$ ipython --no-banner

In [1]: import numpy as np

In [2]: import numpy.linalg as la

In [3]: np.set_printoptions(suppress=True, linewidth=100)

In [4]: W0 = np.load("a.npy")

In [5]: print(W0)
[[0. 6. 9. 8. 4. 5. 4. 5. 4. 6. 3.]
 [6. 0. 0. 0. 0. 0. 0. 0. 0. 0. 0.]
 [9. 0. 0. 0. 0. 0. 0. 0. 0. 0. 0.]
 [8. 0. 0. 0. 0. 0. 0. 0. 0. 0. 0.]
 [4. 0. 0. 0. 0. 0. 0. 0. 0. 0. 0.]
 [5. 0. 0. 0. 0. 0. 0. 0. 0. 0. 0.]
 [4. 0. 0. 0. 0. 0. 0. 0. 0. 0. 0.]
 [5. 0. 0. 0. 0. 0. 0. 0. 0. 0. 0.]
 [4. 0. 0. 0. 0. 0. 0. 0. 0. 0. 0.]
 [6. 0. 0. 0. 0. 0. 0. 0. 0. 0. 0.]
 [3. 0. 0. 0. 0. 0. 0. 0. 0. 0. 0.]]

In [6]: # row 6 repeats row 4

In [7]: U, sigma, Vt = la.svd(W0)

In [8]: evecs = Vt[:(sigma > 1e-8).sum()]

In [9]: rng = np.random.default_rng(72694)

In [10]: x = W0[0] + -1 * W0[2] + rng.integers(2) * np.eye(11)[8]

In [11]: x
Out[11]: array([-9.,  6.,  9.,  8.,  4.,  5.,  4.,  5.,  5.,  6.,  3.])

In [12]: np.allclose(evecs.T @ evecs @ x, x)
Out[12]: False

In [13]: idx = rng.integers(0, 3, 10)

In [14]: M = np.triu((idx[:, None] == idx) & (rng.random((10, 10)) < 0.8), 1).astype(int)

In [15]: M += M.T

In [16]: print(M)
[[0 0 0 0 0 0 0 0 1 0]
 [0 0 0 0 0 0 0 1 0 1]
 [0 0 0 1 0 0 1 0 0 0]
 [0 0 1 0 0 0 1 0 0 0]
 [0 0 0 0 0 0 0 0 1 0]
 [0 0 0 0 0 0 0 0 1 0]
 [0 0 1 1 0 0 0 0 0 0]
 [0 1 0 0 0 0 0 0 0 1]
 [1 0 0 0 1 1 0 0 0 0]
 [0 1 0 0 0 0 0 1 0 0]]

In [17]: [round(float(la.det(M[:i, :i])), 2) + 0 for i in range(1, 11)]
Out[17]: [0.0, 0.0, 0.0, 0.0, 0.0, 0.0, 0.0, 0.0, 0.0, 0.0]

In [18]: np.all(la.eigvalsh(M) > 0)
Out[18]: np.False_

In [19]: round(float(la.eigvalsh(M).min()), 2)
Out[19]: -1.73

In [20]: Y = M / np.sqrt((M ** 2).mean(axis=1, keepdims=True))

In [21]: print(Y[8].round(2))
[1.83 0.   0.   0.   1.83 1.83 0.   0.   0.   0.  ]

In [22]: la.matrix_rank(Y) == la.matrix_rank(M)
Out[22]: np.True_

In [23]: U, sigma, Vt = la.svd(M)

In [24]: sigma.round(2) + 0
Out[24]: array([2.  , 2.  , 1.73, 1.73, 1.  , 1.  , 1.  , 1.  , 0.  , 0.  ])

In [25]: Y = U[:, :8] @ np.diag(sigma[:8]) @ Vt[:8]

In [26]: Y.round(2) + 0
Out[26]: 
array([[0., 0., 0., 0., 0., 0., 0., 0., 1., 0.],
       [0., 0., 0., 0., 0., 0., 0., 1., 0., 1.],
       [0., 0., 0., 1., 0., 0., 1., 0., 0., 0.],
       [0., 0., 1., 0., 0., 0., 1., 0., 0., 0.],
       [0., 0., 0., 0., 0., 0., 0., 0., 1., 0.],
       [0., 0., 0., 0., 0., 0., 0., 0., 1., 0.],
       [0., 0., 1., 1., 0., 0., 0., 0., 0., 0.],
       [0., 1., 0., 0., 0., 0., 0., 0., 0., 1.],
       [1., 0., 0., 0., 1., 1., 0., 0., 0., 0.],
       [0., 1., 0., 0., 0., 0., 0., 1., 0., 0.]])

In [27]: la.matrix_rank(Y)
Out[27]: np.int64(8)

In [28]: la.matrix_rank(M, rtol=0.05)
Out[28]: np.int64(8)

In [29]: np.round(M @ la.pinv(M) @ M, 2) + 0
Out[29]: 
array([[0., 0., 0., 0., 0., 0., 0., 0., 1., 0.],
       [0., 0., 0., 0., 0., 0., 0., 1., 0., 1.],
       [0., 0., 0., 1., 0., 0., 1., 0., 0., 0.],
       [0., 0., 1., 0., 0., 0., 1., 0., 0., 0.],
       [0., 0., 0., 0., 0., 0., 0., 0., 1., 0.],
       [0., 0., 0., 0., 0., 0., 0., 0., 1., 0.],
       [0., 0., 1., 1., 0., 0., 0., 0., 0., 0.],
       [0., 1., 0., 0., 0., 0., 0., 0., 0., 1.],
       [1., 0., 0., 0., 1., 1., 0., 0., 0., 0.],
       [0., 1., 0., 0., 0., 0., 0., 1., 0., 0.]])

In [30]: np.abs(np.diag(la.qr(M)[1])) > 1e-9
Out[30]: array([ True,  True,  True,  True, False, False,  True,  True,  True,  True])

In [31]: W2 = np.sign(np.array([[0, 1, 2, 3], [3, 0, 1, 0], [0, 3, 0, 2], [2, 3, 2, 2]]))

In [32]: Y = (np.tril(W2, -1) + np.eye(4)) @ (np.triu(W2, 1) + np.eye(4))

In [33]: w = np.array([-2, 3, 2, -1])

In [34]: arr = np.rint(Y * w @ la.inv(Y)) + 0

In [35]: arr
Out[35]: 
array([[-10.,   6.,  -3.,   2.],
       [-15.,  10.,  -5.,   3.],
       [  0.,   2.,   3.,  -2.],
       [ -9.,   8.,   1.,  -1.]])

In [36]: u, v = arr[3], arr[0]

In [37]: u @ v
Out[37]: np.float64(133.0)

In [38]: pr = (u @ v) / (u @ u) * u

In [39]: pr.round(2)
Out[39]: array([-8.14,  7.24,  0.9 , -0.9 ])

In [40]: np.outer(u, v)
Out[40]: 
array([[ 90., -54.,  27., -18.],
       [-80.,  48., -24.,  16.],
       [-10.,   6.,  -3.,   2.],
       [ 10.,  -6.,   3.,  -2.]])

In [41]: la.matrix_rank(np.outer(u, v))
Out[41]: np.int64(1)

In [42]: print(np.round(v - pr, 2))
[-1.86 -1.24 -3.9   2.9 ]

In [43]: mat = np.load("x.npy")

In [44]: print(mat)
[[ 0.  0.  0.  0.  0.  0.  0.  0.  0. -2. -1.]
 [ 0.  0.  0.  0.  0.  0.  0.  0.  0.  2. -2.]
 [ 0.  0.  0.  0.  0.  0.  0.  0.  0.  1. -2.]
 [ 0.  0.  0.  0.  0.  0.  0.  0.  0.  1.  0.]
 [ 0.  0.  0.  0.  0.  0.  0.  0.  0.  2.  2.]
 [ 0.  0.  0.  0.  0.  0.  0.  0.  0.  0.  1.]
 [ 0.  0.  0.  0.  0.  0.  0.  0.  0.  2.  2.]
 [ 0.  0.  0.  0.  0.  0.  0.  0.  0.  0.  2.]
 [ 0.  0.  0.  0.  0.  0.  0.  0.  0.  2.  0.]
 [-2.  2.  1.  1.  2.  0.  2.  0.  2.  0.  0.]
 [-1. -2. -2.  0.  2.  1.  2.  2.  0.  0.  0.]]

In [45]: # equal to its transpose

In [46]: U, sigma, Vt = la.svd(mat)

In [47]: evecs = Vt[:(sigma > 1e-8).sum()]

In [48]: x = mat[1] + 5 * mat[7] + rng.integers(2) * np.eye(11)[5]

In [49]: x
Out[49]: array([0., 0., 0., 0., 0., 0., 0., 0., 0., 2., 8.])

In [50]: round(la.norm(x - evecs.T @ evecs @ x), 2)
Out[50]: np.float64(0.0)

In [51]: la.matrix_rank(np.vstack([mat, x]))
Out[51]: np.int64(4)

In [52]: w, evecs = la.eigh(mat)

In [53]: x = np.array([-4, -6, 6, 6, 2, -8, -2, -6, 2, 2, 2])

In [54]: x @ mat @ x
Out[54]: np.float64(-16.0)

In [55]: np.round(la.eigvalsh(mat[1:, 1:]), 2) + 0
Out[55]: array([-4.69, -4.12,  0.  ,  0.  ,  0.  ,  0.  ,  0.  ,  0.  ,  4.12,  4.69])

In [56]: np.all(la.eigvalsh(mat) > 0)
Out[56]: np.False_

In [57]: np.round(la.eigvalsh(mat).min(), 2)
Out[57]: np.float64(-5.1)

In [58]: feats = np.array([[-4.28, -2.97, -7.4, -4.24],
    ...:     [-8.56, -0.12, -3.76, -3.55],
    ...:     [-6.11, 3.39, -2.24, 6.79],
    ...:     [-1.85, -8.02, 0.71, -5.64],
    ...:     [-0.25, -3.86, 3.71, -8.44],
    ...:     [3.4, 7.83, -1.76, 4.9],
    ...:     [-1.88, -0.06, 1.78, 9.66],
    ...:     [-2.48, 9.27, -1.98, 2.0],
    ...:     [4.84, -0.69, 6.62, -5.68],
    ...:     [4.71, -0.98, 8.4, 2.52]])

In [59]: G = np.cov(feats, rowvar=False)

In [60]: np.argwhere(np.triu(np.abs(np.corrcoef(feats.T)) > 0.8, 1))
Out[60]: array([], shape=(0, 2), dtype=int64)

In [61]: np.argsort(-feats.std(axis=0).round(6), kind="stable")
Out[61]: array([3, 1, 2, 0])

In [62]: np.round(np.corrcoef(feats.T), 2)
Out[62]: 
array([[ 1.  ,  0.04,  0.75, -0.02],
       [ 0.04,  1.  , -0.23,  0.6 ],
       [ 0.75, -0.23,  1.  , -0.06],
       [-0.02,  0.6 , -0.06,  1.  ]])

In [63]: round(float(np.corrcoef(feats[:, 3], feats[:, 1])[0, 1]), 2)
Out[63]: 0.6

In [64]: print(G.round(2))
[[20.42  1.04 16.4  -0.51]
 [ 1.04 27.42 -5.75 19.14]
 [16.4  -5.75 23.45 -1.88]
 [-0.51 19.14 -1.88 37.71]]

In [65]: E = np.load("m.npy")

In [66]: E
Out[66]: 
array([[ 0.,  0.,  0.,  6.,  1.,  4., -9.],
       [ 0.,  0.,  0.,  3.,  9., -4., -4.],
       [ 0.,  0.,  0.,  9., -6., -9., -8.],
       [ 6.,  3.,  9.,  0.,  0.,  0.,  0.],
       [ 1.,  9., -6.,  0.,  0.,  0.,  0.],
       [ 4., -4., -9.,  0.,  0.,  0.,  0.],
       [-9., -4., -8.,  0.,  0.,  0.,  0.]])

In [67]: u, v = E[2], E[1]

In [68]: u @ u
Out[68]: np.float64(262.0)

In [69]: u @ v
Out[69]: np.float64(41.0)

In [70]: pr = (u @ v) / (u @ u) * u

In [71]: round(float((v - pr) @ u), 2)
Out[71]: -0.0

In [72]: print(round(float(la.norm(u + v) ** 2 + la.norm(u - v) ** 2), 2))
768.0

In [73]: np.outer(u, v)
Out[73]: 
array([[  0.,   0.,   0.,   0.,   0.,  -0.,  -0.],
       [  0.,   0.,   0.,   0.,   0.,  -0.,  -0.],
       [  0.,   0.,   0.,   0.,   0.,  -0.,  -0.],
       [  0.,   0.,   0.,  27.,  81., -36., -36.],
       [ -0.,  -0.,  -0., -18., -54.,  24.,  24.],
       [ -0.,  -0.,  -0., -27., -81.,  36.,  36.],
       [ -0.,  -0.,  -0., -24., -72.,  32.,  32.]])

In [74]: la.matrix_rank(np.outer(u, v))
Out[74]: np.int64(1)

In [75]: np.all(la.eigvalsh(E) > 0)
Out[75]: np.False_

In [76]: la.cholesky(E)
LinAlgError: Matrix is not positive definite


In [77]: round(float(la.eigvalsh(E).min()), 2)
Out[77]: -17.9

In [78]: Y = E / la.norm(E, axis=1, keepdims=True)

In [79]: G = Y @ Y.T

In [80]: np.round(la.norm(Y, axis=1), 2)
Out[80]: array([1., 1., 1., 1., 1., 1., 1.])

In [81]: G[0].round(2)
Out[81]: array([1.  , 0.37, 0.45, 0.  , 0.  , 0.  , 0.  ])

In [82]: (G - 2 * np.eye(7)).round(6).argmax(axis=1)
Out[82]: array([2, 0, 0, 0, 5, 6, 5])

In [83]: w, evecs = la.eigh(E)

In [84]: x = np.array([7, 4, 5, 0, 7, 9, 3])

In [85]: np.round(la.eigvalsh(E[1:, 1:]), 2) + 0
Out[85]: array([-16.53, -10.53,   0.  ,   0.  ,  10.53,  16.53])

In [86]: x @ E @ x
Out[86]: np.float64(-1126.0)

In [87]: (np.sign(evecs[:, -1].round(6)) == np.sign(evecs[0, -1].round(6))).astype(int)
Out[87]: array([1, 1, 1, 1, 0, 0, 0])

In [88]: np.abs(E).sum(axis=1).max(), np.round(np.abs(w).max(), 2)
Out[88]: (np.float64(32.0), np.float64(17.9))

In [89]: np.round(x @ E @ x / (x @ x), 2), round(w[0], 2), round(float(w[-1]), 2)
Out[89]: (np.float64(-4.92), np.float64(-17.9), 17.9)

In [90]: r = la.matrix_rank(E)

In [91]: print(r)
6

In [92]: ns = la.svd(E)[2][r:].T

In [93]: la.matrix_rank(E.T @ E), la.matrix_rank(E @ E.T)
Out[93]: (np.int64(6), np.int64(6))

In [94]: [int(la.matrix_rank(E[:i])) for i in range(1, len(E) + 1)]
Out[94]: [1, 2, 3, 4, 5, 6, 6]
